$ python -q
>>> import numpy as np
>>> from numpy import linalg as LA
>>> np.set_printoptions(precision=2, suppress=True, linewidth=140, legacy="1.25")
>>> tidy = lambda a: np.round(a, 2) + 0
>>> rng = np.random.default_rng(21)
>>> M = np.eye(4, dtype=int)[rng.permutation(4)] * np.array([-6, 0, 6, -6])
>>> print(M)
[[-6  0  0  0]
 [ 0  0  0  0]
 [ 0  0  0 -6]
 [ 0  0  6  0]]
>>> # rows and columns are dependent
>>> rank = LA.matrix_rank(M)
>>> print(rank)
3
>>> null = LA.svd(M)[2][rank:].T
>>> print(null.shape)
(4, 1)
>>> print(M @ null)
[[0.]
 [0.]
 [0.]
 [0.]]
>>> print([int(LA.matrix_rank(M[:, :j + 1])) for j in range(4)])
[1, 1, 2, 3]
>>> print(null @ null.T)
[[0. 0. 0. 0.]
 [0. 1. 0. 0.]
 [0. 0. 0. 0.]
 [0. 0. 0. 0.]]
>>> print([int(LA.matrix_rank(np.delete(M, i, axis=0))) for i in range(4)])
[2, 3, 2, 2]
>>> def softmax(z):
...     e = np.exp(z - z.max(axis=-1, keepdims=True))
...     return e / e.sum(axis=-1, keepdims=True)
... 
>>> print(tidy(softmax(M[2])))
[0.33 0.33 0.33 0.  ]
>>> S = M @ M.T / np.sqrt(4)
>>> print(tidy(softmax(S + np.triu(np.full(S.shape, -np.inf), 1))))
[[1.  0.  0.  0. ]
 [0.5 0.5 0.  0. ]
 [0.  0.  1.  0. ]
 [0.  0.  0.  1. ]]
>>> print(tidy(softmax(S)))
[[1.   0.   0.   0.  ]
 [0.25 0.25 0.25 0.25]
 [0.   0.   1.   0.  ]
 [0.   0.   0.   1.  ]]
>>> print(tidy(softmax(S)[2] @ M))
[ 0.  0.  0. -6.]
>>> J = np.array([[6.0, 1.0, 1.0, 1.0],
...     [1.0, 6.0, 1.0, 1.0],
...     [1.0, 1.0, 6.0, 1.0],
...     [1.0, 1.0, 1.0, 6.0]])
>>> print(J)
[[6. 1. 1. 1.]
 [1. 6. 1. 1.]
 [1. 1. 6. 1.]
 [1. 1. 1. 6.]]
>>> # equal to its transpose
>>> x0 = np.ones(4)
>>> for _ in range(4):
...     x0 = J @ x0
...     x0 /= LA.norm(x0)
...     print(round(x0 @ J @ x0, 2))
... 
9.0
9.0
9.0
9.0
>>> print(tidy(LA.eigvalsh(J)[-1]))
9.0
>>> print(x0)
[0.5 0.5 0.5 0.5]
>>> other = J[0, 0] * J[1:] - np.outer(J[1:, 0], J[0])
>>> print(other)
[[ 0. 35.  5.  5.]
 [ 0.  5. 35.  5.]
 [ 0.  5.  5. 35.]]
>>> print(tidy(J[:, 0] / J[0, 0]))
[1.   0.17 0.17 0.17]
>>> print(tidy(LA.det(J.T)))
1125.0
>>> print(np.einsum("ii->", J))
24.0
>>> print(np.einsum("ij,ji->", J, J))
156.0
>>> print(tidy(LA.eigvals(J).sum().real))
24.0
>>> print(tidy(LA.det(2 * J)), tidy(LA.det(J)))
18000.0 1125.0
>>> print(tidy(np.poly(J)))
[   1.  -24.  210. -800. 1125.]
>>> X = np.load("out14.npy")
>>> print(X)
[[ 1.3   3.95  0.8 ]
 [ 0.5   1.48 -1.8 ]
 [ 0.2   0.66  0.4 ]
 [-1.1  -3.19 -1.5 ]
 [ 1.2   3.61 -1.9 ]
 [ 0.5   1.48  1.8 ]
 [ 2.    5.95 -0.5 ]
 [-1.2  -3.6   0.4 ]
 [-0.7  -2.16  0.4 ]
 [-0.4  -1.22 -0.4 ]
 [ 0.2   0.56 -0.5 ]
 [ 0.    0.01 -1.1 ]
 [ 0.7   2.13 -1.8 ]
 [ 0.9   2.71  1.3 ]
 [-0.7  -2.07 -0.9 ]
 [-0.8  -2.33 -1.2 ]
 [-0.5  -1.48  1.  ]
 [ 0.6   1.74  1.  ]
 [-1.2  -3.63  0.5 ]
 [ 0.7   2.01 -0.2 ]
 [-0.4  -1.13  0.6 ]
 [-0.3  -0.88 -0.5 ]
 [ 1.1   3.36  0.2 ]]
>>> q, r_ = LA.qr(X)
>>> print(np.allclose(r_.T @ r_, X.T @ X))
True
>>> print(tidy(np.trace(q @ q.T)))
3.0
>>> print(tidy(r_))
[[ -4.18 -12.48   0.05]
 [  0.     0.23  -1.08]
 [  0.     0.    -4.93]]
>>> print(tidy(abs(r_[0, 0])), tidy(LA.norm(X[:, 0])))
4.18 4.18
